In [1]: import numpy as np

In [2]: np.set_printoptions(suppress=True, linewidth=140)

In [3]: def tidy(a):
   ...:     return np.round(a, 2) + 0
   ...: 

In [4]: s = 10 * 0.9 ** np.arange(3)

In [5]: rng = np.random.default_rng(8898)

In [6]: feats = rng.normal(size=(31, 3)) * rng.permutation(s)

In [7]: print(tidy(feats))
[[  8.17   8.58   6.65]
 [ -0.31   0.89   0.01]
 [-13.82  -3.8    9.25]
 [  7.26  -5.43  -0.16]
 [-19.   -11.28  -2.44]
 [  5.14   4.37   1.49]
 [ -6.6    2.8    5.3 ]
 [ -1.14  -5.41  -6.66]
 [ -0.67 -26.87  10.26]
 [ -6.23  -5.13   3.18]
 [  1.32 -14.48  -2.2 ]
 [  4.52  12.4   15.12]
 [  0.78  16.91 -14.01]
 [  1.73 -12.09   6.82]
 [ -0.44   3.27  -5.56]
 [-10.63  11.23  -8.88]
 [ -3.34   6.43   4.47]
 [ -8.95   7.32   6.46]
 [  4.22  -4.29  12.9 ]
 [ -0.47 -14.29   1.03]
 [ -1.44   0.29   1.48]
 [  9.55  -4.81  11.83]
 [-10.52  11.13  -0.51]
 [ -3.17 -11.84  10.44]
 [  7.74 -15.21  -2.15]
 [ 26.13  -7.29  -6.4 ]
 [  0.5    4.78   7.42]
 [  3.68   1.58  -1.5 ]
 [-19.97   4.93   0.09]
 [ -8.34  -2.91 -11.78]
 [  4.5  -10.67 -12.46]]

In [8]: r0, v = feats[9], feats[4]

In [9]: print(tidy(r0 @ v))
168.5

In [10]: pr = (r0 @ v) / (r0 @ r0) * r0

In [11]: print(tidy(v - pr))
[-5.04  0.21 -9.55]

In [12]: print(tidy(np.linalg.norm(r0 + v) ** 2 + np.linalg.norm(r0 - v) ** 2))
1138.49

In [13]: Xc = feats - feats.mean(axis=0)

In [14]: evecs = np.linalg.svd(Xc)[2][:1]

In [15]: other = Xc - Xc @ evecs.T @ evecs

In [16]: print(np.linalg.norm(other, axis=1).round(6).argmax())
25

In [17]: print(tidy(np.cov(Xc @ evecs.T, rowvar=False)))
107.53

In [18]: print(tidy(other.std(axis=0)))
[7.32 4.3  7.34]

In [19]: print(tidy(np.linalg.norm(other) / np.linalg.norm(Xc)))
0.74
